% python3 -q
>>> import numpy as np
>>> np.set_printoptions(suppress=True, linewidth=140)
>>> F = np.loadtxt("run14.csv", delimiter=",")
>>> F.round(3)
array([[-0.702, -4.647, -1.625,  0.29 , -0.432],
       [ 0.702, -0.083, -1.191, -4.678,  1.094],
       [-2.457,  1.288, -1.787, -0.795, -3.672],
       [-3.86 , -0.537,  2.69 , -0.952,  1.292],
       [-1.755,  1.204, -3.243,  1.221,  2.91 ]])
>>> round(float(np.linalg.norm(F, 2)), 3)
5.0
>>> np.round(np.linalg.norm(F, axis=0), 3)
array([5., 5., 5., 5., 5.])
>>> np.round(np.linalg.norm(F) ** 2 / np.linalg.norm(F, 2) ** 2, 3)
np.float64(5.0)
>>> round(np.linalg.norm(F[1], 1), 3), np.round(np.linalg.norm(F[1], np.inf), 3)
(np.float64(7.748), np.float64(4.678))
>>> np.round(np.linalg.norm(F, 1), 3), round(float(np.linalg.norm(F, np.inf)), 3)
(np.float64(10.535), 10.332)
>>> np.round(np.linalg.norm(F, "nuc"), 3)
np.float64(25.0)
>>> np.round(np.linalg.norm(F, axis=1), 3)
array([5., 5., 5., 5., 5.])
>>> np.round(np.linalg.norm(F[1] - F[3]), 3)
np.float64(7.071)
>>> M2 = F / np.linalg.norm(F, axis=1, keepdims=True)
>>> G = M2 @ M2.T
>>> G[0].round(3) + 0
array([1., 0., 0., 0., 0.])
>>> (G - 2 * np.eye(5)).round(6).argmax(axis=1)
array([1, 0, 0, 0, 0])
>>> data = np.loadtxt("out7.csv", delimiter=",")
>>> data
array([[ -3.654,   2.456,   1.271,  -0.782],
       [ 12.264,  -8.193,  -4.105,   2.669],
       [-14.144,   9.37 ,   4.665,  -3.173],
       [-18.599,  12.352,   6.156,  -4.116],
       [ -7.355,   4.851,   2.496,  -1.621],
       [  1.728,  -1.202,  -0.523,   0.4  ],
       [ -9.017,   6.016,   3.007,  -1.946],
       [  5.053,  -3.353,  -1.628,   1.128],
       [-10.612,   7.025,   3.612,  -2.338],
       [ -7.949,   5.234,   2.596,  -1.796],
       [-11.44 ,   7.646,   3.89 ,  -2.481],
       [  6.961,  -4.705,  -2.387,   1.553],
       [ -2.663,   1.643,   0.845,  -0.548],
       [  0.385,  -0.203,  -0.116,   0.068],
       [ 19.536, -13.026,  -6.468,   4.322],
       [ -2.057,   1.476,   0.688,  -0.436],
       [ -0.101,   0.112,   0.086,  -0.015],
       [ 21.963, -14.749,  -7.364,   4.889],
       [ -3.819,   2.608,   1.349,  -0.913],
       [  3.727,  -2.441,  -1.218,   0.85 ],
       [ 18.818, -12.512,  -6.303,   4.158],
       [  6.394,  -4.316,  -2.166,   1.363]])
>>> x0 = np.array([-5, -1, -1, 1])
>>> target = data @ x0
>>> np.round(np.linalg.lstsq(data, target)[0], 3)
array([-5., -1., -1.,  1.])
>>> rng = np.random.default_rng(32)
>>> target = target + 0.3 * rng.normal(size=22)
>>> target.round(3)
array([ 14.034, -46.128,  53.504,  70.567,  27.612,  -7.064,  34.62 , -19.013,  39.465,  29.801,  42.997, -26.058,  10.677,  -1.446,
       -73.994,   7.825,   0.225, -82.758,  14.025, -14.488, -70.732, -24.221])
>>> beta, *_ = np.linalg.lstsq(data, target)
>>> beta.round(3)
array([-5.752,  0.838, -4.981,  3.947])
>>> round(float(np.linalg.norm(target - data @ beta)), 3)
1.064
>>> lab = rng.permutation(4)
>>> M2 = data[:, lab] * rng.choice([-1, 1], 4)
>>> M2
array([[ -1.271,   0.782,  -2.456,   3.654],
       [  4.105,  -2.669,   8.193, -12.264],
       [ -4.665,   3.173,  -9.37 ,  14.144],
       [ -6.156,   4.116, -12.352,  18.599],
       [ -2.496,   1.621,  -4.851,   7.355],
       [  0.523,  -0.4  ,   1.202,  -1.728],
       [ -3.007,   1.946,  -6.016,   9.017],
       [  1.628,  -1.128,   3.353,  -5.053],
       [ -3.612,   2.338,  -7.025,  10.612],
       [ -2.596,   1.796,  -5.234,   7.949],
       [ -3.89 ,   2.481,  -7.646,  11.44 ],
       [  2.387,  -1.553,   4.705,  -6.961],
       [ -0.845,   0.548,  -1.643,   2.663],
       [  0.116,  -0.068,   0.203,  -0.385],
       [  6.468,  -4.322,  13.026, -19.536],
       [ -0.688,   0.436,  -1.476,   2.057],
       [ -0.086,   0.015,  -0.112,   0.101],
       [  7.364,  -4.889,  14.749, -21.963],
       [ -1.349,   0.913,  -2.608,   3.819],
       [  1.218,  -0.85 ,   2.441,  -3.727],
       [  6.303,  -4.158,  12.512, -18.818],
       [  2.166,  -1.363,   4.316,  -6.394]])
>>> Uu, _, Vh = np.linalg.svd(data.T @ M2)
>>> np.round(Uu @ Vh, 3) + 0
array([[ 0.,  0.,  0., -1.],
       [ 0.,  0., -1.,  0.],
       [-1.,  0.,  0.,  0.],
       [ 0., -1.,  0.,  0.]])
